% ipython --no-banner

In [1]: import numpy as np

In [2]: np.set_printoptions(precision=1, suppress=True, linewidth=100)

In [3]: J = np.loadtxt("sample14.csv", delimiter=",")

In [4]: J
Out[4]: 
array([[ 10.5, -14.7, -12.2],
       [ 10.4, -14.1,  -9.9],
       [ 12.6, -18. ,  -9.4],
       [ 10.6, -13.5,  -9.1],
       [ 13. , -14.9, -11.2],
       [ 10.2, -15.2,  -9.9],
       [ 10.3, -16.4,  -9.8],
       [  9.5, -15.7,  -9.8],
       [  9.1, -14.7,  -9.1],
       [  9.7, -16.6, -11.1],
       [  8.7, -17.1, -10.8],
       [  9.9, -14.6, -11.1],
       [  8.9, -15. , -10.7],
       [  9.9, -15.5, -11. ],
       [ 10.4, -15. , -10.8],
       [ 10.8, -13.6,  -9.5],
       [ 10.1, -14.8, -11.5],
       [ 10.1, -14.6,  -9. ],
       [  9.4, -13.2, -10. ],
       [  9.5, -15.4,  -9. ],
       [  9.7, -16.1, -10.7],
       [  9.3, -14.3, -10.7],
       [ 11.1, -15.6, -11. ],
       [ 10.3, -14.6, -10.1]])

In [5]: Uu, sigma, Vt = np.linalg.svd(J)

In [6]: sigma
Out[6]: array([102.7,   4.7,   4.3])

In [7]: B = Uu[:, :1] @ np.diag(sigma[:1]) @ Vt[:1]

In [8]: np.round(np.linalg.norm(J - B) / np.linalg.norm(J), 1)
Out[8]: np.float64(0.1)

In [9]: np.round(np.linalg.norm(J - B, 2), 1), round(float(sigma[1]), 1)
Out[9]: (np.float64(4.7), 4.7)

In [10]: Ac = J - J.mean(axis=0)

In [11]: V = np.linalg.svd(Ac)[2][:1]

In [12]: B = Ac - Ac @ V.T @ V

In [13]: (Ac @ V.T).std(axis=0)
Out[13]: array([1.1])

In [14]: K = np.load("case5.npy")

In [15]: K
Out[15]: 
array([[0, 1, 1, 1],
       [1, 0, 1, 1],
       [1, 1, 0, 0],
       [1, 1, 0, 0]])

In [16]: (K - K.T) / 2
Out[16]: 
array([[0., 0., 0., 0.],
       [0., 0., 0., 0.],
       [0., 0., 0., 0.],
       [0., 0., 0., 0.]])

In [17]: np.trace(K)
Out[17]: np.int64(0)

In [18]: K @ K
Out[18]: 
array([[3, 2, 1, 1],
       [2, 3, 1, 1],
       [1, 1, 2, 2],
       [1, 1, 2, 2]])

In [19]: np.linalg.matrix_power(K, 2)
Out[19]: 
array([[3, 2, 1, 1],
       [2, 3, 1, 1],
       [1, 1, 2, 2],
       [1, 1, 2, 2]])

In [20]: np.round(np.linalg.det(K), 1)
Out[20]: np.float64(0.0)

In [21]: np.round(np.sort(np.abs(np.linalg.eigvals(K))), 1) + 0
Out[21]: array([0. , 1. , 1.6, 2.6])

In [22]: np.allclose(K @ K.T, K.T @ K)
Out[22]: True

In [23]: B = K / np.linalg.norm(K, axis=1, keepdims=True)

In [24]: cov = B @ B.T

In [25]: cov[2]
Out[25]: array([0.4, 0.4, 1. , 1. ])

In [26]: (cov - 2 * np.eye(4)).round(6).argmax(axis=1)
Out[26]: array([1, 0, 3, 2])

In [27]: K.sum(axis=0)
Out[27]: array([3, 3, 2, 2])

In [28]: K @ K
Out[28]: 
array([[3, 2, 1, 1],
       [2, 3, 1, 1],
       [1, 1, 2, 2],
       [1, 1, 2, 2]])

In [29]: Lm = np.diag(K.sum(axis=1)) - K

In [30]: round(np.linalg.det(Lm[1:, 1:]))
Out[30]: 8

In [31]: np.linalg.matrix_rank(Lm)
Out[31]: np.int64(3)

In [32]: (np.linalg.eigvalsh(Lm) < 1e-8).sum()
Out[32]: np.int64(1)

In [33]: np.all(np.linalg.eigvalsh(K) > 0)
Out[33]: np.False_
